$ python -q
>>> import numpy as np
>>> np.set_printoptions(suppress=True, linewidth=140)
>>> def tidy(a):
...     return np.round(a, 3) + 0
... 
>>> M = np.loadtxt("out2.csv", delimiter=",")
>>> print(M)
[[-6.133  3.095  2.432]
 [-2.43  -0.124  0.262]
 [-1.754 -0.415  0.067]
 [-1.109 -0.516 -0.027]
 [-0.455 -0.348 -0.024]
 [-0.19  -0.171 -0.007]
 [ 0.631  0.749 -0.217]
 [ 1.836  1.098 -2.567]
 [ 2.581  0.497 -4.596]
 [ 4.32  -1.791 -9.559]]
>>> Xs = M - M.mean(axis=0)
>>> evecs = np.linalg.svd(Xs)[2][:1]
>>> B = Xs - Xs @ evecs.T @ evecs
>>> print(tidy(np.linalg.norm(B) / np.linalg.norm(Xs)))
0.328
>>> print(tidy(np.diag(evecs.T @ evecs)))
[0.397 0.035 0.568]
>>> x = np.array([1, 2, 1])
>>> target = M @ x
>>> print(tidy(np.linalg.solve(M.T @ M, M.T @ target)))
[1. 2. 1.]
>>> print(tidy(np.linalg.pinv(M) @ M))
[[1. 0. 0.]
 [0. 1. 0.]
 [0. 0. 1.]]
>>> print(tidy(target))
[ 2.489 -2.416 -2.517 -2.168 -1.175 -0.539  1.912  1.465 -1.021 -8.821]
>>> rng = np.random.default_rng(75)
>>> target = target + 0.3 * rng.normal(size=10)
>>> print(tidy(target))
[ 2.156 -2.297 -2.395 -2.037 -1.022 -0.532  2.046  1.784 -0.466 -8.866]
>>> c, *_ = np.linalg.lstsq(M, target)
>>> print([round(float(np.linalg.norm(np.linalg.solve(M.T @ M + lam * np.eye(3), M.T @ target))), 2) for lam in (0, 1, 10, 100)])
[2.5, 2.26, 1.28, 0.4]
>>> print(tidy(c))
[1.044 2.049 0.989]
>>> def softmax(z):
...     e = np.exp(z - z.max(axis=-1, keepdims=True))
...     return e / e.sum(axis=-1, keepdims=True)
... 
>>> print(tidy(softmax(M[2])))
[0.091 0.347 0.562]
>>> print(tidy(softmax(M).sum(axis=1)))
[1. 1. 1. 1. 1. 1. 1. 1. 1. 1.]
>>> print(tidy(softmax(M[2] + 5)))
[0.091 0.347 0.562]
>>> att = M @ M.T / np.sqrt(3)
>>> print(tidy(softmax(att)[2] @ M))
[-5.739  2.794  2.222]
>>> print(softmax(att).round(6).argmax(axis=1))
[0 0 0 0 0 0 9 9 9 9]
>>> m1 = np.array([[7, 8, -4, -7], [8, -9, 0, -3], [0, 2, -3, -2], [-3, 6, -7, -7]]) * (rng.random((4, 4)) < 0.3)
>>> print(m1)
[[ 0  0 -4 -7]
 [ 0  0  0  0]
 [ 0  0  0  0]
 [-3  0  0 -7]]
>>> print(tidy(np.abs(np.linalg.eigvals(m1)).max()))
9.266
>>> print((m1 - m1.T) / 2)
[[ 0.  0. -2. -2.]
 [ 0.  0.  0.  0.]
 [ 2.  0.  0.  0.]
 [ 2.  0.  0.  0.]]
>>> print(np.linalg.matrix_power(m1, 2))
[[21  0  0 49]
 [ 0  0  0  0]
 [ 0  0  0  0]
 [21  0 12 70]]
>>> print(np.trace(m1))
-7
>>> print(np.allclose(m1, m1.T))
False
